>>> import numpy as np
>>> np.set_printoptions(precision=4, suppress=True, linewidth=100, floatmode="fixed")
>>> Q, _ = np.linalg.qr(np.array([[-0.3], [0.9], [-1.8], [-0.5]]))
>>> m1 = Q @ Q.T
>>> print(m1)
[[ 0.0205 -0.0615  0.1230  0.0342]
 [-0.0615  0.1845 -0.3690 -0.1025]
 [ 0.1230 -0.3690  0.7380  0.2050]
 [ 0.0342 -0.1025  0.2050  0.0569]]
>>> # symmetric, so the eigenvalues are real
>>> proj = np.triu(np.array([[-3, -3, 1, 3], [2, -2, 2, -3], [-2, -2, -2, -2], [0, 1, 2, 3]]), 1) + np.eye(4)
>>> A2 = proj @ m1 @ np.linalg.inv(proj)
>>> print(A2.round(4) + 0)
[[0.4305 0.0000 2.1526 3.7312]
 [0.0820 0.0000 0.4100 0.7107]
 [0.0547 0.0000 0.2733 0.4738]
 [0.0342 0.0000 0.1708 0.2961]]
>>> print(np.round(np.poly(A2), 4) + 0)
[ 1.0000 -1.0000  0.0000  0.0000  0.0000]
>>> print(np.round(proj @ m1 - m1 @ proj, 4) + 0)
[[ 0.4100 -1.1686  2.5626  0.6834]
 [ 0.1435 -0.6150  0.5535  0.2392]
 [-0.0683  0.5740  0.2050 -0.1139]
 [ 0.0000  0.1025  0.1708  0.0000]]
>>> print(np.linalg.matrix_rank(A2))
1
>>> print(np.round(np.trace(A2), 4), np.round(np.trace(m1), 4))
1.0 1.0
>>> print(np.round(np.linalg.det(A2), 4))
-0.0
>>> rank = np.linalg.matrix_rank(m1)
>>> print(rank)
1
>>> N = np.linalg.svd(m1)[2][rank:].T
>>> print(np.round(m1 @ N, 4) + 0)
[[0.0000 0.0000 0.0000]
 [0.0000 0.0000 0.0000]
 [0.0000 0.0000 0.0000]
 [0.0000 0.0000 0.0000]]
>>> print(N @ N.T)
[[ 0.9795  0.0615 -0.1230 -0.0342]
 [ 0.0615  0.8155  0.3690  0.1025]
 [-0.1230  0.3690  0.2620 -0.2050]
 [-0.0342  0.1025 -0.2050  0.9431]]
>>> print(N.shape)
(4, 3)
>>> print([int(np.linalg.matrix_rank(m1[:, :j + 1])) for j in range(4)])
[1, 1, 1, 1]
>>> print([int(np.linalg.matrix_rank(m1[:i])) for i in range(1, len(m1) + 1)])
[1, 1, 1, 1]
>>> print([int(np.linalg.matrix_rank(np.delete(m1, i, axis=0))) for i in range(4)])
[1, 1, 1, 1]
>>> rng = np.random.default_rng(66)
>>> lab = rng.permutation(4)
>>> print(lab)
[1 0 3 2]
>>> A2 = m1[lab][:, lab]
>>> print(A2)
[[ 0.1845 -0.0615 -0.1025 -0.3690]
 [-0.0615  0.0205  0.0342  0.1230]
 [-0.1025  0.0342  0.0569  0.2050]
 [-0.3690  0.1230  0.2050  0.7380]]
>>> print(round(np.linalg.det(A2), 4), round(np.linalg.det(m1[lab]), 4))
0.0 0.0
>>> print(np.round(np.sort(np.abs(np.linalg.eigvals(A2))), 4) + 0)
[0.0000 0.0000 0.0000 1.0000]
>>> A2 = m1 + rng.integers(-2, 3, (4, 1)) @ rng.integers(-2, 3, (1, 4))
>>> print(A2)
[[ 2.0205  1.9385  1.1230 -1.9658]
 [ 1.9385  2.1845  0.6310 -2.1025]
 [ 4.1230  3.6310  2.7380 -3.7950]
 [ 0.0342 -0.1025  0.2050  0.0569]]
>>> print(np.abs(A2 - m1).sum(axis=1))
[ 7.0000  7.0000 14.0000  0.0000]
>>> print(A2 - m1)
[[ 2.0000  2.0000  1.0000 -2.0000]
 [ 2.0000  2.0000  1.0000 -2.0000]
 [ 4.0000  4.0000  2.0000 -4.0000]
 [ 0.0000  0.0000  0.0000  0.0000]]
>>> print(np.linalg.matrix_rank(A2 - m1, tol=1e-8))
1
>>> J = np.load("x.npy")
>>> print(J)
[[ 0.7276  0.0705  0.2508 -0.1843  0.0029 -0.1609  0.0513  0.1545 -0.2096]
 [ 0.0705  0.9817 -0.0649  0.0477 -0.0008  0.0417 -0.0133 -0.0400  0.0543]
 [ 0.2508 -0.0649  0.7691  0.1697 -0.0027  0.1481 -0.0472 -0.1423  0.1930]
 [-0.1843  0.0477  0.1697  0.8753  0.0020 -0.1089  0.0347  0.1046 -0.1419]
 [ 0.0029 -0.0008 -0.0027  0.0020  1.0000  0.0017 -0.0006 -0.0017  0.0023]
 [-0.1609  0.0417  0.1481 -0.1089  0.0017  0.9050  0.0303  0.0913 -0.1238]
 [ 0.0513 -0.0133 -0.0472  0.0347 -0.0006  0.0303  0.9903 -0.0291  0.0395]
 [ 0.1545 -0.0400 -0.1423  0.1046 -0.0017  0.0913 -0.0291  0.9123  0.1189]
 [-0.2096  0.0543  0.1930 -0.1419  0.0023 -0.1238  0.0395  0.1189  0.8387]]
>>> rank = np.linalg.matrix_rank(J)
>>> print(rank)
8
>>> N = np.linalg.svd(J)[2][rank:].T
>>> print([int(np.linalg.matrix_rank(np.delete(J, i, axis=0))) for i in range(9)])
[8, 8, 8, 8, 8, 8, 8, 8, 8]
>>> print([int(np.linalg.matrix_rank(J[:, :j + 1])) for j in range(9)])
[1, 2, 3, 4, 5, 6, 7, 8, 8]
>>> print([int(np.linalg.matrix_rank(J[:i])) for i in range(1, len(J) + 1)])
[1, 2, 3, 4, 5, 6, 7, 8, 8]
>>> print(np.allclose(J @ N, 0))
True
>>> print(N.shape)
(9, 1)
>>> print(np.round(J @ N, 4) + 0)
[[0.0000]
 [0.0000]
 [0.0000]
 [0.0000]
 [0.0000]
 [0.0000]
 [0.0000]
 [0.0000]
 [0.0000]]
